$ python -q
>>> import numpy as np
>>> from numpy import linalg as LA
>>> np.set_printoptions(precision=2, suppress=True, linewidth=120, legacy="1.25")
>>> A = np.loadtxt("block7.csv", delimiter=",")
>>> print(A)
[[1. 1. 1. 1. 2. 1. 2. 2. 0. 0.]
 [1. 2. 1. 2. 0. 0. 2. 2. 2. 2.]
 [1. 0. 1. 2. 2. 0. 2. 1. 1. 0.]
 [2. 1. 1. 2. 1. 1. 2. 1. 1. 1.]
 [2. 2. 2. 2. 1. 1. 0. 2. 2. 2.]
 [2. 1. 1. 2. 1. 1. 2. 1. 1. 1.]
 [2. 1. 2. 2. 1. 2. 0. 1. 2. 2.]
 [2. 2. 0. 2. 1. 1. 1. 2. 0. 0.]
 [2. 1. 0. 2. 2. 0. 0. 2. 2. 2.]
 [0. 1. 0. 0. 0. 0. 1. 2. 0. 0.]
 [2. 2. 1. 2. 0. 0. 1. 0. 0. 0.]
 [2. 0. 2. 2. 2. 2. 1. 1. 1. 1.]
 [2. 2. 2. 0. 1. 0. 2. 2. 0. 1.]
 [1. 1. 2. 0. 0. 0. 2. 2. 0. 2.]]
>>> x0 = np.array([2, 2, 3, 2, 2, 1, 2, 3, 3, 1])
>>> h1 = np.maximum(A @ x0, 0)
>>> print(np.maximum(A @ x0, 0) - np.maximum(-A @ x0, 0))
[24. 31. 23. 27. 35. 27. 31. 23. 28. 10. 17. 29. 27. 22.]
>>> print(np.flatnonzero(h1 > 1e-9))
[ 0  1  2  3  4  5  6  7  8  9 10 11 12 13]
>>> print(A * (h1 > 1e-9)[:, None])
[[1. 1. 1. 1. 2. 1. 2. 2. 0. 0.]
 [1. 2. 1. 2. 0. 0. 2. 2. 2. 2.]
 [1. 0. 1. 2. 2. 0. 2. 1. 1. 0.]
 [2. 1. 1. 2. 1. 1. 2. 1. 1. 1.]
 [2. 2. 2. 2. 1. 1. 0. 2. 2. 2.]
 [2. 1. 1. 2. 1. 1. 2. 1. 1. 1.]
 [2. 1. 2. 2. 1. 2. 0. 1. 2. 2.]
 [2. 2. 0. 2. 1. 1. 1. 2. 0. 0.]
 [2. 1. 0. 2. 2. 0. 0. 2. 2. 2.]
 [0. 1. 0. 0. 0. 0. 1. 2. 0. 0.]
 [2. 2. 1. 2. 0. 0. 1. 0. 0. 0.]
 [2. 0. 2. 2. 2. 2. 1. 1. 1. 1.]
 [2. 2. 2. 0. 1. 0. 2. 2. 0. 1.]
 [1. 1. 2. 0. 0. 0. 2. 2. 0. 2.]]
>>> B = np.array([[2, 2, 3],
...     [-2, 3, -3],
...     [2, 2, -3],
...     [1, 0, 2],
...     [-1, 1, -2],
...     [3, -2, 0],
...     [-3, 3, 1],
...     [2, 0, 1],
...     [-2, -3, 1],
...     [2, -3, -1]])
>>> print(B.T @ A.T)
[[ 2.  0. -2.  4. 12.  4. 15.  5.  6. -1.  1. 13.  3.  6.]
 [13.  4.  9.  8.  1.  8. -4. 12. -3.  6. 15.  3. 18.  9.]
 [-1.  2.  4.  5. -2.  5.  0.  5.  5.  0.  2.  2. -5. -4.]]
>>> print(np.einsum("ik,kj->ji", A, B))
[[ 2.  0. -2.  4. 12.  4. 15.  5.  6. -1.  1. 13.  3.  6.]
 [13.  4.  9.  8.  1.  8. -4. 12. -3.  6. 15.  3. 18.  9.]
 [-1.  2.  4.  5. -2.  5.  0.  5.  5.  0.  2.  2. -5. -4.]]
>>> print(A @ B)
[[ 2. 13. -1.]
 [ 0.  4.  2.]
 [-2.  9.  4.]
 [ 4.  8.  5.]
 [12.  1. -2.]
 [ 4.  8.  5.]
 [15. -4.  0.]
 [ 5. 12.  5.]
 [ 6. -3.  5.]
 [-1.  6.  0.]
 [ 1. 15.  2.]
 [13.  3.  2.]
 [ 3. 18. -5.]
 [ 6.  9. -4.]]
>>> print(LA.matrix_rank(np.vstack([A, B.T])))
10
>>> print(LA.matrix_rank(A @ B))
3
>>> print(np.vstack([A, B.T]).shape)
(17, 10)
>>> print(np.einsum("ik,kj->ij", A, B))
[[ 2. 13. -1.]
 [ 0.  4.  2.]
 [-2.  9.  4.]
 [ 4.  8.  5.]
 [12.  1. -2.]
 [ 4.  8.  5.]
 [15. -4.  0.]
 [ 5. 12.  5.]
 [ 6. -3.  5.]
 [-1.  6.  0.]
 [ 1. 15.  2.]
 [13.  3.  2.]
 [ 3. 18. -5.]
 [ 6.  9. -4.]]
